% python3 -q
>>> import numpy as np
>>> np.set_printoptions(precision=1, suppress=True, linewidth=120)
>>> X = np.loadtxt("x.csv", delimiter=",")
>>> X
array([[3., 3., 0., 0.],
       [3., 3., 0., 0.],
       [0., 0., 3., 3.],
       [0., 0., 3., 3.]])
>>> rk = np.linalg.matrix_rank(X)
>>> print(rk)
2
>>> N = np.linalg.svd(X)[2][rk:].T
>>> np.linalg.matrix_rank(X.T @ X), np.linalg.matrix_rank(X @ X.T)
(np.int64(2), np.int64(2))
>>> N.shape
(4, 2)
>>> [int(np.linalg.matrix_rank(np.delete(X, i, axis=0))) for i in range(4)]
[2, 2, 2, 2]
>>> (np.linalg.matrix_power((X != 0) + (X.T != 0) + np.eye(4), 4) > 0).astype(int)
array([[1, 1, 0, 0],
       [1, 1, 0, 0],
       [0, 0, 1, 1],
       [0, 0, 1, 1]])
>>> X.ravel(order="F")
array([3., 3., 0., 0., 3., 3., 0., 0., 0., 0., 3., 3., 0., 0., 3., 3.])
>>> X.reshape(-1, 2)
array([[3., 3.],
       [0., 0.],
       [3., 3.],
       [0., 0.],
       [0., 0.],
       [3., 3.],
       [0., 0.],
       [3., 3.]])
>>> T = X.reshape(4, 2, -1)
>>> np.swapaxes(T, 1, 2)[2]
array([[0., 3.],
       [0., 3.]])
>>> T.shape
(4, 2, 2)
>>> J = np.array([[1, -1, 1],
...     [1, 0, 0],
...     [1, 1, 1],
...     [1, 2, 4],
...     [1, 3, 9],
...     [1, 4, 16],
...     [1, 5, 25]])
>>> Q, r_ = np.linalg.qr(J)
>>> np.abs(np.diag(r_))
array([2.6, 5.3, 9.2])
>>> np.round(abs(r_[0, 0]), 1), np.round(np.linalg.norm(J[:, 0]), 1)
(np.float64(2.6), np.float64(2.6))
>>> Q.shape, r_.shape
((7, 3), (3, 3))
>>> r_
array([[ -2.6,  -5.3, -21.2],
       [  0. ,   5.3,  21.2],
       [  0. ,   0. ,   9.2]])
>>> np.round(Q @ r_, 1) + 0
array([[ 1., -1.,  1.],
       [ 1.,  0.,  0.],
       [ 1.,  1.,  1.],
       [ 1.,  2.,  4.],
       [ 1.,  3.,  9.],
       [ 1.,  4., 16.],
       [ 1.,  5., 25.]])
>>> B = J / np.linalg.norm(J, axis=1)
Traceback (most recent call last):
  File "<python-input-23>", line 1, in <module>
    B = J / np.linalg.norm(J, axis=1)
        ~~^~~~~~~~~~~~~~~~~~~~~~~~~~~
ValueError: operands could not be broadcast together with shapes (7,3) (7,) 
>>> B = J / np.linalg.norm(J, axis=1, keepdims=True)
>>> C2 = B @ B.T
>>> C2.round(1) + 0
array([[1. , 0.6, 0.3, 0.4, 0.4, 0.5, 0.5],
       [0.6, 1. , 0.6, 0.2, 0.1, 0.1, 0. ],
       [0.3, 0.6, 1. , 0.9, 0.8, 0.7, 0.7],
       [0.4, 0.2, 0.9, 1. , 1. , 1. , 0.9],
       [0.4, 0.1, 0.8, 1. , 1. , 1. , 1. ],
       [0.5, 0.1, 0.7, 1. , 1. , 1. , 1. ],
       [0.5, 0. , 0.7, 0.9, 1. , 1. , 1. ]])
>>> C2[2]
array([0.3, 0.6, 1. , 0.9, 0.8, 0.7, 0.7])
>>> (C2 - 2 * np.eye(7)).round(6).argmax(axis=1)
array([1, 0, 3, 4, 5, 6, 5])
>>> print(np.argwhere(np.triu(np.abs(C2) > 0.95, 1)))
[[3 4]
 [3 5]
 [4 5]
 [4 6]
 [5 6]]
